$ python3 -q
>>> import numpy as np
>>> from numpy import linalg as LA
>>> np.set_printoptions(suppress=True, linewidth=200)
>>> rnd = lambda a: np.round(a, 2) + 0
>>> mat = np.loadtxt("sample19.csv", delimiter=",")
>>> rnd(mat)
array([[-0.61, -0.75, -0.09, -0.25],
       [ 0.79, -0.57,  0.03, -0.24],
       [ 0.09, -0.09, -0.92,  0.38],
       [ 0.  , -0.33,  0.39,  0.86]])
>>> # columns are unit length and at right angles
>>> rnd(np.abs(LA.eigvals(mat)).max())
np.float64(1.0)
>>> rnd(np.trace(mat))
np.float64(-1.24)
>>> A = np.load("run19.npy")
>>> A
array([[ 0,  1,  1,  0,  0,  1],
       [ 2,  1,  3,  1,  2,  2],
       [ 4,  1,  4,  2,  2,  3],
       [ 4,  1,  5,  4,  3,  5],
       [ 4,  1,  5,  4,  4,  7],
       [ 6,  3,  6,  5,  6,  7],
       [ 8,  4,  7,  6,  7,  7],
       [10,  6,  8,  6,  9,  9],
       [12,  8,  9,  8, 11, 10],
       [14,  9, 11,  8, 11, 12],
       [15, 11, 11, 10, 12, 14],
       [16, 12, 11, 11, 13, 15],
       [16, 12, 12, 12, 15, 15],
       [16, 12, 13, 13, 16, 17],
       [17, 14, 15, 14, 17, 17],
       [19, 15, 15, 15, 17, 18],
       [21, 17, 17, 17, 18, 18],
       [23, 18, 19, 17, 20, 19],
       [25, 19, 19, 18, 21, 21],
       [26, 20, 19, 20, 23, 23],
       [28, 22, 21, 20, 25, 25],
       [30, 23, 22, 21, 26, 25],
       [31, 24, 24, 21, 27, 27],
       [33, 25, 25, 22, 27, 29],
       [34, 25, 27, 22, 27, 31],
       [34, 26, 27, 23, 27, 32],
       [35, 26, 29, 25, 28, 32],
       [36, 26, 31, 25, 28, 33],
       [37, 28, 31, 26, 29, 35]])
>>> B = A / LA.norm(A, axis=1, keepdims=True)
>>> gram = B @ B.T
>>> rnd(LA.norm(B, axis=1))
array([1., 1., 1., 1., 1., 1., 1., 1., 1., 1., 1., 1., 1., 1., 1., 1., 1., 1., 1., 1., 1., 1., 1., 1., 1., 1., 1., 1., 1.])
>>> rnd(np.degrees(np.arccos(np.clip(gram[17, 11], -1, 1))))
np.float64(5.28)
>>> m1 = np.load("dump.npy")
>>> m1
array([[2, 1, 1],
       [1, 1, 1],
       [1, 1, 1]])
>>> # columns 1 and 2 are equal
>>> LA.cond(m1) > 100
np.True_
>>> LA.matrix_rank(m1, rtol=0.1)
np.int64(2)
>>> np.argsort(-LA.norm(m1, axis=0).round(6), kind="stable")[:3]
array([0, 1, 2])
>>> r = LA.matrix_rank(m1)
>>> r
np.int64(2)
>>> null = LA.svd(m1)[2][r:].T
>>> np.allclose(m1 @ null, 0)
True
>>> LA.lstsq(m1[:-1].T, m1[-1])[2]
np.int32(2)
>>> rnd(np.trace(LA.pinv(m1) @ m1))
np.float64(2.0)
>>> np.allclose(m1[:-1].T @ LA.lstsq(m1[:-1].T, m1[-1])[0], m1[-1])
True
>>> Uu, sig, VT = LA.svd(m1)
>>> vecs = VT[:(sig > 1e-8).sum()]
>>> rng = np.random.default_rng(85)
>>> x = m1[1] + -3 * m1[0] + rng.integers(2) * np.eye(3)[2]
>>> x
array([-5., -2., -1.])
>>> LA.matrix_rank(np.vstack([m1, x]))
np.int64(3)
>>> rnd(LA.norm(x - vecs.T @ vecs @ x))
np.float64(0.71)
>>> LA.matrix_power(m1, 3)
array([[20, 14, 14],
       [14, 10, 10],
       [14, 10, 10]])
>>> rnd(LA.det(m1))
np.float64(0.0)
>>> (m1 + m1.T) / 2
array([[2., 1., 1.],
       [1., 1., 1.],
       [1., 1., 1.]])
>>> np.allclose(m1 @ m1.T, m1.T @ m1)
True
>>> rnd(np.sort(np.abs(LA.eigvals(m1))))
array([0.  , 0.59, 3.41])
>>> m1 @ m1
array([[6, 4, 4],
       [4, 3, 3],
       [4, 3, 3]])
>>> rnd(np.abs(LA.eigvals(m1)).max())
np.float64(3.41)
>>> r0 = np.array([-5, -9, 6, -1, -3])
>>> J = np.outer(rng.normal(size=15), r0) + 0.1 * rng.normal(size=(15, 5))
>>> rnd(J)
array([[  5.47,   9.89,  -6.88,   1.13,   3.41],
       [  4.5 ,   8.34,  -5.56,   1.03,   2.74],
       [  4.76,   8.23,  -5.63,   0.85,   2.82],
       [  0.51,   0.94,  -0.67,   0.06,   0.24],
       [ -1.92,  -3.47,   2.31,  -0.53,  -1.27],
       [ -2.1 ,  -3.87,   2.82,  -0.35,  -1.33],
       [ -1.44,  -2.57,   1.97,  -0.25,  -1.05],
       [  4.7 ,   8.32,  -5.51,   0.88,   2.57],
       [  1.96,   3.17,  -2.08,   0.36,   0.97],
       [ -0.91,  -1.79,   1.27,  -0.3 ,  -0.44],
       [  1.64,   2.32,  -1.72,   0.4 ,   0.75],
       [  5.61,  10.42,  -7.02,   1.37,   3.53],
       [ -9.44, -16.91,  11.3 ,  -1.94,  -5.56],
       [  2.22,   4.  ,  -2.94,   0.54,   1.12],
       [  6.83,  12.29,  -8.45,   1.34,   4.2 ]])
>>> x = np.array([0, 0, -2, 1, 1])
>>> target = J @ x
>>> beta, lr = np.zeros(5), 1 / LA.norm(J, 2) ** 2
>>> for i in range(12):
...     beta -= lr * J.T @ (J @ beta - target)
...     if i % 2 == 0: print(i, round(LA.norm(J @ beta - target), 2))
... 
0 0.92
2 0.92
4 0.92
6 0.92
8 0.92
10 0.92
>>> rnd(LA.cond(J))
np.float64(133.54)
>>> B = np.array([[3, 4], [0, 0], [4, 3], [3, 5], [0, 4]])
>>> np.vstack([J, B.T]).shape
(17, 5)
>>> LA.matrix_rank(J @ B)
np.int64(2)
>>> d = LA.norm(J[:, None] - J[None], axis=-1)
>>> LA.matrix_rank(d ** 2)
np.int64(7)
>>> np.flatnonzero(d[6] < d.mean() / 2)
array([3, 4, 5, 6, 9])
>>> d.mean(axis=1).argmax()
np.int64(12)
>>> d.shape
(15, 15)
>>> d[6].round(6).argsort(kind="stable")[:4]
array([6, 4, 9, 5])
>>> K = np.load("w.npy")
>>> K
array([[ 1.3, -2. ,  1. ,  3. , -2. ,  0. ,  0. ,  0. , -3. ],
       [ 3. ,  0.3,  1. , -2. , -2. , -3. ,  0. ,  2. ,  0. ],
       [ 0. ,  3. , -2.7, -2. ,  1. , -1. , -2. ,  2. , -2. ],
       [ 0. ,  0. , -1. ,  0.3,  0. , -1. , -3. , -1. , -3. ],
       [-2. ,  0. , -1. ,  2. , -1.7, -1. , -1. , -1. , -2. ],
       [-2. , -3. ,  3. ,  3. ,  2. ,  2.3,  3. ,  1. ,  1. ],
       [-1. ,  3. , -3. , -3. , -3. ,  3. ,  1.3, -2. ,  2. ],
       [ 1. , -3. , -2. ,  1. ,  2. ,  2. , -3. ,  2.3,  0. ],
       [ 1. , -2. ,  1. ,  3. , -2. ,  0. ,  0. ,  0. , -2.7]])
>>> rnd(LA.norm(K, 2) / LA.norm(K))
np.float64(0.6)
>>> [round(float(x), 2) for x in LA.svd(K, compute_uv=False)[:3]]
[10.48, 8.73, 6.81]
>>> round(np.log10(LA.cond(K)))
2
>>> np.argsort(-LA.norm(K, axis=0).round(6), kind="stable")[:3]
array([3, 1, 8])
>>> r0 = np.array([0, -2])
>>> np.cross(K[1, :3], K[6, :3])
array([-3.9,  8. ,  9.3])
>>> np.convolve(K[1], r0)
array([ 0. , -6. , -0.6, -2. ,  4. ,  4. ,  6. ,  0. , -4. ,  0. ])
>>> np.array([np.convolve(row, r0, "same") for row in K])
array([[ 0. , -2.6,  4. , -2. , -6. ,  4. ,  0. ,  0. ,  0. ],
       [ 0. , -6. , -0.6, -2. ,  4. ,  4. ,  6. ,  0. , -4. ],
       [ 0. ,  0. , -6. ,  5.4,  4. , -2. ,  2. ,  4. , -4. ],
       [ 0. ,  0. ,  0. ,  2. , -0.6,  0. ,  2. ,  6. ,  2. ],
       [ 0. ,  4. ,  0. ,  2. , -4. ,  3.4,  2. ,  2. ,  2. ],
       [ 0. ,  4. ,  6. , -6. , -6. , -4. , -4.6, -6. , -2. ],
       [ 0. ,  2. , -6. ,  6. ,  6. ,  6. , -6. , -2.6,  4. ],
       [ 0. , -2. ,  6. ,  4. , -2. , -4. , -4. ,  6. , -4.6],
       [ 0. , -2. ,  4. , -2. , -6. ,  4. ,  0. ,  0. ,  0. ]])
>>> O, vecs = LA.qr(K[:, :5])[0], LA.qr(K[:, 5:])[0]
>>> sig = LA.svd(O.T @ vecs, compute_uv=False)
>>> rnd(LA.norm(O @ O.T - vecs @ vecs.T, 2))
np.float64(1.0)
>>> (sig > 0.9).sum()
np.int64(2)
>>> x = np.array([6, 3, 1, 4, 9, 6, 2, 2, 8])
>>> target = K @ x
>>> beta, lr = np.zeros(9), 1 / LA.norm(K, 2) ** 2
>>> for i in range(50):
...     beta -= lr * K.T @ (K @ beta - target)
...     if i % 10 == 0: print(i, round(LA.norm(K @ beta - target), 2))
... 
0 41.33
10 9.3
20 7.82
30 6.83
40 6.1
>>> rnd(beta)
array([ 2.97, -1.22,  1.24, -0.8 ,  8.15,  5.68,  2.73,  2.33,  5.72])
>>> Uu, sig, VT = LA.svd(K)
>>> np.argmax(sig[:-1] / (sig[1:] + 1e-6)) + 1
np.int64(8)
>>> rnd(sig)
array([10.48,  8.73,  6.81,  6.37,  4.46,  2.76,  1.85,  0.81,  0.06])
>>> B = Uu[:, :8] @ np.diag(sig[:8]) @ VT[:8]
>>> rnd(LA.norm(K - B) / LA.norm(K))
np.float64(0.0)
>>> rnd(B)
array([[ 1.3 , -1.98,  1.02,  3.01, -2.01,  0.01, -0.02,  0.01, -2.99],
       [ 3.  ,  0.3 ,  1.  , -2.  , -2.  , -3.  ,  0.  ,  2.  ,  0.  ],
       [ 0.  ,  3.  , -2.7 , -2.  ,  1.  , -1.  , -2.  ,  2.  , -2.  ],
       [ 0.  ,  0.  , -1.  ,  0.3 ,  0.  , -1.  , -3.  , -1.  , -3.  ],
       [-2.  ,  0.  , -1.  ,  2.  , -1.7 , -1.  , -1.  , -1.  , -2.  ],
       [-2.  , -3.  ,  3.  ,  3.  ,  2.  ,  2.3 ,  3.  ,  1.  ,  1.  ],
       [-1.  ,  3.  , -3.  , -3.  , -3.  ,  3.  ,  1.3 , -2.  ,  2.  ],
       [ 1.  , -3.  , -2.  ,  1.  ,  2.  ,  2.  , -3.  ,  2.3 ,  0.  ],
       [ 1.  , -2.02,  0.98,  2.99, -1.99, -0.01,  0.02, -0.01, -2.71]])
>>> arr = np.array([[0.1, 0.1, 0.6], [-0.5, 1.2, -1.4], [-0.6, 0.0, -0.4]])
>>> arr[:, 2] *= 5
>>> arr
array([[ 0.1,  0.1,  3. ],
       [-0.5,  1.2, -7. ],
       [-0.6,  0. , -2. ]])
>>> # column 2 is much longer than the rest
>>> idx = rng.permutation(3)
>>> idx
array([0, 2, 1])
>>> B = arr[idx][:, idx]
>>> np.allclose(B, arr)
False
>>> rnd(LA.det(B)), rnd(LA.det(arr[idx]))
(np.float64(2.24), np.float64(-2.24))
>>> x = np.array([1, 2, -2])
>>> target = arr @ x
>>> target
array([-5.7, 15.9,  3.4])
>>> rnd(LA.solve(arr, target))
array([ 1.,  2., -2.])
>>> B = np.array([[-4, -6], [6, -8], [1, 6]])
>>> np.einsum("ij->j", arr)
array([-1. ,  1.3, -6. ])
>>> np.vstack([arr, B.T]).shape
(5, 3)
>>> LA.matrix_rank(np.vstack([arr, B.T]))
np.int64(3)
>>> B = LA.inv(arr)
>>> np.allclose(B, arr.T)
False
>>> rnd(arr @ B)
array([[1., 0., 0.],
       [0., 1., 0.],
       [0., 0., 1.]])
>>> rnd(LA.inv(B))
array([[ 0.1,  0.1,  3. ],
       [-0.5,  1.2, -7. ],
       [-0.6,  0. , -2. ]])
>>> rnd(LA.det(arr) * LA.det(B))
np.float64(1.0)
>>> rnd(LA.slogdet(arr)[0])
np.float64(1.0)
>>> Uu, sig, VT = LA.svd(arr, full_matrices=False)
>>> rnd(np.cumsum(sig ** 2) / np.sum(sig ** 2))
array([0.99, 1.  , 1.  ])
>>> rnd(sig)
array([7.97, 0.64, 0.44])
>>> Uu.shape, sig.shape, VT.shape
((3, 3), (3,), (3, 3))
>>> feats = np.array([[-5, -5, 5, -1],
...     [-1, -9, 7, -2],
...     [1, -5, 12, -2],
...     [-4, -7, 16, -6],
...     [-2, -2, 21, -6],
...     [-3, -6, 26, -11],
...     [1, -6, 23, -6],
...     [-3, -5, 27, -11],
...     [-4, -10, 32, -12],
...     [-8, -7, 36, -15],
...     [-5, -5, 31, -10],
...     [-3, -9, 31, -7]])
>>> idx = feats[:, 0] > np.median(feats[:, 0])
>>> r0 = feats[idx].mean(axis=0) - feats[~idx].mean(axis=0)
>>> rnd((((feats - feats.mean(axis=0)) @ r0 > 0) == idx).mean())
np.float64(0.83)
>>> idx.astype(int)
array([0, 1, 1, 0, 1, 0, 1, 0, 0, 0, 0, 0])
>>> np.argsort(-np.abs(r0).round(6), kind="stable")
array([2, 3, 0, 1])
>>> ((feats - feats.mean(axis=0)) @ r0 > 0).astype(int)
array([1, 1, 1, 1, 1, 0, 1, 0, 0, 0, 0, 0])
>>> rnd(r0)
array([ 4.12,  1.25, -9.75,  5.12])
>>> data = np.load("out1.npy")
>>> data
array([[-3, -1, -1,  3,  3,  0, -2],
       [-1, -2,  1, -1, -1, -1, -2],
       [-3, -1, -1,  3,  3,  0, -2]])
>>> # columns 3 and 4 are equal
>>> r = LA.matrix_rank(data)
>>> r
np.int64(2)
>>> null = LA.svd(data)[2][r:].T
>>> [int(LA.matrix_rank(data[:, :j + 1])) for j in range(7)]
[1, 2, 2, 2, 2, 2, 2]
>>> np.allclose(data @ null, 0)
True
>>> rnd(data @ null)
array([[0., 0., 0., 0., 0.],
       [0., 0., 0., 0., 0.],
       [0., 0., 0., 0., 0.]])
>>> LA.matrix_rank(data.T @ data), LA.matrix_rank(data @ data.T)
(np.int64(2), np.int64(2))
>>> [round(float(x), 2) for x in LA.svd(data, compute_uv=False)[:3]]
[8.13, 3.58, 0.0]
>>> rnd(LA.norm(data, 2) / LA.norm(data))
np.float64(0.92)
>>> np.abs(np.diag(LA.qr(data)[1])) > 1e-9
array([ True,  True, False])
>>> rnd(data @ LA.pinv(data) @ data)
array([[-3., -1., -1.,  3.,  3.,  0., -2.],
       [-1., -2.,  1., -1., -1., -1., -2.],
       [-3., -1., -1.,  3.,  3.,  0., -2.]])
>>> B = data[0, 0] * data[1:] - np.outer(data[1:, 0], data[0])
>>> B
array([[ 0,  5, -4,  6,  6,  3,  4],
       [ 0,  0,  0,  0,  0,  0,  0]])
>>> rnd(data[:, 0] / data[0, 0])
array([1.  , 0.33, 1.  ])
